$ python3 -q
>>> import numpy as np
>>> np.set_printoptions(precision=3, suppress=True, linewidth=140)
>>> W0 = np.load("out17.npy")
>>> print(W0)
[[ -1.8   0.6 -16.    0.4   0.6  -0.4  -0.6  -0.3   0.8]
 [  0.4  -1.3 -18.    1.4  -1.2  -0.2  -1.   -0.5  -1.2]
 [ -0.3  -1.2  12.    1.6   2.6   0.6  -1.8  -0.4   0.1]
 [  0.3  -1.6  -2.   -0.6   0.8   0.6  -0.4  -1.9  -0.4]
 [ -1.2   0.7  30.    0.5  -0.9   0.9   0.    1.1   0. ]
 [  0.8   1.    0.    0.4  -1.1   0.5   1.3   0.3   0.1]
 [ -0.7   0.5   0.    2.2   0.7  -0.4   0.6  -1.    0.8]
 [ -0.7  -0.7 -32.   -0.3  -1.2   0.8  -2.1  -0.9   2.1]
 [  0.2  -0.1 -26.    0.1   2.7  -0.5   1.6   0.5  -1.8]]
>>> rng = np.random.default_rng(74236)
>>> lab = rng.permutation(9)
>>> print(lab)
[5 4 7 8 0 1 6 3 2]
>>> other = W0[lab][:, lab]
>>> print(np.sort(np.abs(np.linalg.eigvals(other))))
[ 0.571  1.826  1.826  2.458  2.458  2.941  5.359  5.359 17.857]
>>> print(np.allclose(other, W0))
False
>>> sig = 20 * 0.9 ** np.arange(8)
>>> arr = rng.normal(size=(24, 8)) * rng.permutation(sig)
>>> print(arr)
[[ -1.331   0.961  25.01  -23.708   2.274 -12.465  20.205 -11.272]
 [ -4.803   3.323   5.775  -5.988 -15.459  -8.919  20.867  20.152]
 [ -0.266  19.613  14.419  -4.41   -7.601  -0.01   -9.949  -9.02 ]
 [  7.12   50.175  19.714   0.296  16.689  12.934  27.837  14.649]
 [ 10.133   0.339 -35.758 -10.92   14.555  20.442   0.011 -11.875]
 [ -1.328  14.368  15.078 -17.109  12.98   -0.761   7.877  -3.31 ]
 [  8.182  17.874 -58.937   3.278  16.669  -8.332  -0.861 -18.991]
 [-25.921  44.382 -34.6    -9.263 -11.302  11.713 -14.506  -5.374]
 [-20.064 -13.541   6.2    -0.472   5.823   1.809  14.464   9.903]
 [ 19.251  -4.167   1.497  13.046  22.979  12.794 -20.471  -4.5  ]
 [ 12.793 -14.663  -3.291  -2.556 -20.017   1.191   1.767  14.137]
 [-41.248 -28.498 -10.551 -24.074  -0.483  14.036  17.039   8.777]
 [  9.884 -30.201 -11.673   1.578  16.23   30.864  -5.119  10.46 ]
 [ 19.67  -10.642   7.077  11.982  -3.218  11.559  -4.364  16.533]
 [-32.998   9.533 -27.507  15.08  -14.295  -5.194 -11.464 -25.12 ]
 [ 21.7   -20.282  38.089   1.655  -8.639   3.511 -10.874  11.705]
 [ -5.204  35.809  -0.794 -19.167   1.467  15.552  10.526   0.979]
 [-18.916  -0.436  11.277   5.471  19.114  23.917 -11.573 -11.601]
 [-10.536   1.993  -6.123   8.153 -20.793   9.998   6.015 -13.56 ]
 [ 11.887 -45.046  12.664  -0.408   5.75   -2.865  -5.544  -0.998]
 [ 11.18   14.471  19.613  -8.721  -2.681   5.92   12.858   1.997]
 [ -0.297  19.564 -29.363 -21.401 -14.163  16.075 -16.533   4.419]
 [-16.736 -12.848  32.392  -6.419  13.494  -9.973  -4.899  14.385]
 [  6.13    6.025  14.696 -12.459 -27.015 -10.716   0.606 -30.007]]
>>> x0 = np.array([-1, 3, -1, -1, 2, 0, 1, 3])
>>> target = arr @ x0
>>> print(np.round(np.linalg.solve(arr.T @ arr, arr.T @ target), 3) + 0)
[-1.  3. -1. -1.  2.  0.  1.  3.]
>>> print(np.round(np.linalg.pinv(arr) @ arr, 3) + 0)
[[1. 0. 0. 0. 0. 0. 0. 0.]
 [0. 1. 0. 0. 0. 0. 0. 0.]
 [0. 0. 1. 0. 0. 0. 0. 0.]
 [0. 0. 0. 1. 0. 0. 0. 0.]
 [0. 0. 0. 0. 1. 0. 0. 0.]
 [0. 0. 0. 0. 0. 1. 0. 0.]
 [0. 0. 0. 0. 0. 0. 1. 0.]
 [0. 0. 0. 0. 0. 0. 0. 1.]]
>>> target = target + 0.3 * rng.normal(size=24)
>>> print(target)
[  -6.254   65.649   -3.43   228.365   31.006   70.196   76.222  149.713   29.109  -34.044  -46.676   32.902  -31.309  -32.107  -41.452
 -115.048  149.05    -6.99   -62.281 -156.112   34.687   78.5     17.925 -133.451]
>>> coef, *_ = np.linalg.lstsq(arr, target)
>>> print(coef.round(3) + 0)
[-1.001  2.997 -0.997 -1.01   2.001  0.     0.987  3.005]
>>> print(round(np.linalg.norm(target - arr @ coef), 3))
0.98
